$ python -q
>>> import numpy as np
>>> np.set_printoptions(suppress=True, linewidth=200)
>>> tidy = lambda a: np.round(a, 1) + 0
>>> Q, _ = np.linalg.qr(np.array([[0.4, 1.9], [0.5, 1.2]]))
>>> mat = -3 * Q
>>> tidy(mat)
array([[ 1.9,  2.3],
       [ 2.3, -1.9]])
>>> u = np.array([2, 1])
>>> Y = mat + np.outer(u, np.eye(2)[1])
>>> tidy(Y)
array([[ 1.9,  4.3],
       [ 2.3, -0.9]])
>>> np.linalg.matrix_rank(Y - mat)
np.int64(1)
>>> Y = mat / np.sqrt((mat ** 2).mean(axis=1, keepdims=True))
>>> np.linalg.matrix_rank(mat - mat.mean(axis=1, keepdims=True))
np.int64(1)
>>> tidy(Y[0])
array([0.9, 1.1])
>>> np.linalg.matrix_rank(Y) == np.linalg.matrix_rank(mat)
np.True_
>>> np.trace(mat)
np.float64(0.0)
>>> tidy(np.linalg.det(mat))
np.float64(-9.0)
>>> tidy(np.abs(np.linalg.eigvals(mat)).max())
np.float64(3.0)
>>> tidy((mat + mat.T) / 2)
array([[ 1.9,  2.3],
       [ 2.3, -1.9]])
>>> rng = np.random.default_rng(520106)
>>> m1 = (rng.random((3, 3)) < 0.3) + np.eye(3)
>>> m1 /= m1.sum(axis=1, keepdims=True)
>>> tidy(m1)
array([[1. , 0. , 0. ],
       [0. , 1. , 0. ],
       [0.3, 0. , 0.7]])
>>> np.linalg.matrix_rank(m1 - m1[0, 0] * np.eye(3))
np.int64(1)
>>> tidy(np.prod(np.diag(m1))), tidy(np.linalg.det(m1))
(np.float64(0.7), np.float64(0.7))
>>> tidy(np.sort(np.linalg.eigvals(m1)))
array([0.7, 1. , 1. ])
>>> [int(np.linalg.matrix_rank(np.linalg.matrix_power(m1, p))) for p in range(1, 4)]
[3, 3, 3]
>>> z = rng.permutation(3)
>>> Y = m1[:, z] * rng.choice([-1, 1], 3)
>>> tidy(Y)
array([[ 0. , -1. ,  0. ],
       [ 1. ,  0. ,  0. ],
       [ 0. , -0.3, -0.7]])
>>> U, _, VT = np.linalg.svd(m1.T @ Y)
>>> tidy(U @ VT)
array([[ 0., -1.,  0.],
       [ 1.,  0.,  0.],
       [ 0.,  0., -1.]])
>>> tidy(np.linalg.lstsq(m1, Y)[0])
array([[ 0., -1.,  0.],
       [ 1.,  0.,  0.],
       [ 0.,  0., -1.]])
>>> z
array([1, 0, 2])
>>> Q, vecs = np.linalg.qr(m1[:, :1])[0], np.linalg.qr(m1[:, 1:])[0]
>>> sv = np.linalg.svd(Q.T @ vecs, compute_uv=False)
>>> tidy(sv)
array([0.3])
>>> tidy(np.linalg.norm(Q @ Q.T - vecs @ vecs.T, 2))
np.float64(1.0)
>>> tidy(np.sort(np.abs(np.linalg.eigvals(m1)))[::-1])
array([1. , 1. , 0.7])
>>> tidy(np.linalg.matrix_power(m1, 100))
array([[1., 0., 0.],
       [0., 1., 0.],
       [1., 0., 0.]])
>>> tidy(np.linalg.matrix_power(m1, 2))
array([[1. , 0. , 0. ],
       [0. , 1. , 0. ],
       [0.6, 0. , 0.4]])
>>> m1 @ np.ones(3)
array([1., 1., 1.])
>>> m1.sum(axis=1)
array([1., 1., 1.])
>>> p = np.eye(3)[0]
>>> for _ in range(3):
...     p = p @ m1
...     print(p.round(1))
... 
[1. 0. 0.]
[1. 0. 0.]
[1. 0. 0.]
>>> evals, vecs = np.linalg.eig(m1)
>>> tidy(evals)
array([0.7, 1. , 1. ])
>>> tidy(np.prod(evals))
np.float64(0.7)
>>> tidy(np.sort(np.linalg.eigvals(np.linalg.inv(m1))))
array([1. , 1. , 1.5])
>>> tidy(np.sort(np.linalg.eigvals(m1 @ m1)))
array([0.4, 1. , 1. ])
>>> z = rng.integers(0, 2, 4)
>>> E = (z[:, None] == z) * 5 + np.eye(4)
>>> E
array([[6., 0., 0., 0.],
       [0., 6., 5., 5.],
       [0., 5., 6., 5.],
       [0., 5., 5., 6.]])
>>> vec = np.ones(4)
>>> for _ in range(7):
...     vec = E @ vec
...     vec /= np.linalg.norm(vec)
...     print(round(vec @ E @ vec, 1))
... 
15.6
15.9
16.0
16.0
16.0
16.0
16.0
>>> tidy(np.linalg.eigvalsh(E)[-1])
np.float64(16.0)
>>> tidy(vec)
array([0. , 0.6, 0.6, 0.6])
>>> W1 = np.array([[0, 2, -2, -3], [2, 1, 2, 0], [-2, -3, 0, 1], [3, 1, 2, 2]])
>>> beta = np.array([-2, -3, 4, 6])
>>> H = np.maximum(E @ W1 + beta, 0)
>>> tidy((H > 0).mean(axis=0))
array([0.8, 0.2, 0.8, 0.8])
>>> cent = np.array([[5, 2, 2], [4, 0, 1], [9, 9, 1], [8, 9, 0]])
>>> (H @ cent).round(6).argmax(axis=1)
array([0, 0, 0, 0])
>>> H @ cent
array([[ 36.,   0.,   9.],
       [477., 453.,  56.],
       [447., 436.,  46.],
       [498., 473.,  58.]])
>>> evals, vecs = np.linalg.eig(E)
>>> tidy(E @ vecs[:, 0] - evals[0] * vecs[:, 0])
array([0., 0., 0., 0.])
>>> tidy(np.sort(np.linalg.eigvals(E.T)))
array([ 1.,  1.,  6., 16.])
>>> np.prod(evals)
np.float64(96.0)
>>> tidy(np.sort(np.linalg.eigvals(np.linalg.inv(E))))
array([0.1, 0.2, 1. , 1. ])
>>> ang = rng.uniform(0, 2 * np.pi, 14)
>>> Q, _ = np.linalg.qr(np.array([[-1.3, 0.3], [-0.9, 1.7], [0.2, -0.5]]))
>>> feats = 20 * np.c_[np.cos(ang), np.sin(ang)] @ Q.T
>>> tidy(feats)
array([[ -2.6, -19. ,   5.6],
       [ -1.9, -19.1,   5.7],
       [-19.8,   2.1,  -1.8],
       [ -9.7, -16.9,   4.6],
       [  1.3, -19.1,   5.9],
       [ 19.9,  -1.5,   1.6],
       [-14.1, -13.8,   3.4],
       [ 19.7,   3.5,   0.1],
       [-10.2, -16.6,   4.5],
       [ 19.8,  -2. ,   1.7],
       [ 12.5,  15.2,  -3.9],
       [  5.8,  18.4,  -5.3],
       [-12.8, -14.9,   3.8],
       [ 19.7,  -2.9,   2. ]])
>>> evals, vecs = np.linalg.eig(mat)
>>> tidy(np.sort(np.linalg.eigvals(np.linalg.inv(mat))))
array([-0.3,  0.3])
>>> tidy(np.sort(np.linalg.eigvals(mat @ mat)))
array([9., 9.])
>>> vec = np.array([1, 3, 2])
>>> h = np.maximum(feats @ vec, 0)
>>> tidy(np.maximum(feats @ (3 * vec), 0))
array([  0. ,   0. ,   0. ,   0. ,   0. ,  55.9,   0. ,  90.9,   0. ,  51.5, 150.3, 151.3,   0. ,  44.7])
>>> Xc = feats - feats.mean(axis=0)
>>> U, sv, VT = np.linalg.svd(Xc, full_matrices=False)
>>> (np.sign(U[:, 0]) == np.sign(U[0, 0])).astype(int)
array([1, 1, 1, 1, 1, 0, 1, 0, 1, 0, 0, 0, 1, 0])
>>> tidy((sv ** 2).sum() ** 2 / (sv ** 4).sum())
np.float64(1.6)
>>> np.abs(U[:, 0]).argmax()
np.int64(10)
>>> tidy(sv ** 2 / (sv ** 2).sum())
array([0.7, 0.3, 0. ])
>>> np.linalg.matrix_rank(Xc)
np.int64(2)
>>> J = np.loadtxt("arr.csv", delimiter=",")
>>> J
array([[  4.4,  -0.1,   6.9],
       [  3. , -13.8, -10.9],
       [ -4.1, -13. ,  12.4],
       [ -6.8,   7.2,  -3.2],
       [  2.7,   3.8,   7.3],
       [ -1.6,  16.1,   2.7],
       [ -1.7,  21.1,   4.3],
       [  1. ,   2. ,   1.7],
       [  3.5, -12.2,  14.8],
       [  0.7,   3.7,   2.2],
       [  3. , -11. ,   4.5],
       [ -7.4, -11.9,  20.8],
       [  8.8, -20.3,   6.3],
       [ -1.1,  -6.1,  -5.2]])
>>> vec = np.array([1, -2, 1])
>>> y = J @ vec
>>> tidy(np.linalg.lstsq(J, y)[0])
array([ 1., -2.,  1.])
>>> tidy(np.linalg.solve(J.T @ J, J.T @ y))
array([ 1., -2.,  1.])
>>> tidy(y)
array([ 11.5,  19.7,  34.3, -24.4,   2.4, -31.1, -39.6,  -1.3,  42.7,  -4.5,  29.5,  37.2,  55.7,   5.9])
>>> try:
...     np.linalg.solve(J, y)
... except np.linalg.LinAlgError as e:
...     print("failed:", e)
... 
failed: Last 2 dimensions of the array must be square
>>> y = y + 0.3 * rng.normal(size=14)
>>> tidy(y)
array([ 12.1,  20. ,  33.8, -24.3,   1.9, -31.1, -40.1,  -1.9,  42.5,  -4.2,  29.7,  37.2,  55.7,   5.9])
>>> beta, *_ = np.linalg.lstsq(J, y)
>>> tidy(beta)
array([ 1., -2.,  1.])
>>> beta.round()
array([ 1., -2.,  1.])
>>> tidy(np.linalg.norm(y - J @ beta))
np.float64(1.2)
>>> tidy(J.T @ (y - J @ beta))
array([0., 0., 0.])
>>> P = J @ np.linalg.solve(J.T @ J, J.T)
>>> np.linalg.matrix_rank(np.eye(14) - P)
np.int64(11)
>>> tidy(P @ J[:, 0])
array([ 4.4,  3. , -4.1, -6.8,  2.7, -1.6, -1.7,  1. ,  3.5,  0.7,  3. , -7.4,  8.8, -1.1])
>>> np.allclose(P @ P, P)
True
>>> tidy(np.linalg.eigvalsh(P))
array([0., 0., 0., 0., 0., 0., 0., 0., 0., 0., 0., 1., 1., 1.])
>>> tidy(np.diag(P))
array([0.2, 0.3, 0.3, 0.2, 0.1, 0.2, 0.3, 0. , 0.3, 0. , 0.1, 0.6, 0.4, 0.1])
>>> Xc = (J - J.mean(axis=0)) / J.std(axis=0)
>>> np.argwhere(np.abs(Xc) > 2)
array([[ 6,  1],
       [11,  2]])
>>> beta = np.linalg.lstsq(np.delete(Xc, 1, axis=1), Xc[:, 1])[0]
>>> tidy(1 - np.var(Xc[:, 1] - np.delete(Xc, 1, axis=1) @ beta))
np.float64(0.2)
>>> tidy(beta)
array([-0.4, -0.3])
>>> np.abs(beta).argmax()
np.int64(0)
>>> M = np.loadtxt("sample7.csv", delimiter=",")
>>> M
array([[ 3.,  0., 22.],
       [ 0.,  0.,  7.],
       [ 0.,  0., 13.],
       [ 0.,  0., 22.],
       [ 0.,  0., 22.],
       [ 0.,  0., 22.],
       [ 0.,  0., 13.],
       [ 7.,  0., 16.],
       [ 3.,  0., 22.],
       [ 0.,  1.,  1.],
       [ 6.,  0., 19.],
       [ 0.,  2.,  0.],
       [ 0.,  4.,  0.],
       [ 0.,  0., 16.],
       [ 0.,  0., 10.],
       [ 0.,  5.,  0.],
       [ 5.,  0., 10.]])
>>> dist = np.linalg.norm(M[:, None] - M[None], axis=-1)
>>> (dist + 1e9 * np.eye(17)).round(6).argmin(axis=1)
array([ 8, 14,  6,  4,  3,  3,  2, 10,  0, 11,  7,  9, 15,  2,  1, 12, 14])
>>> np.linalg.matrix_rank(dist ** 2)
np.int64(5)
>>> tidy(np.linalg.norm(M, axis=1))
array([22.2,  7. , 13. , 22. , 22. , 22. , 13. , 17.5, 22.2,  1.4, 19.9,  2. ,  4. , 16. , 10. ,  5. , 11.2])
>>> dist.shape
(17, 17)
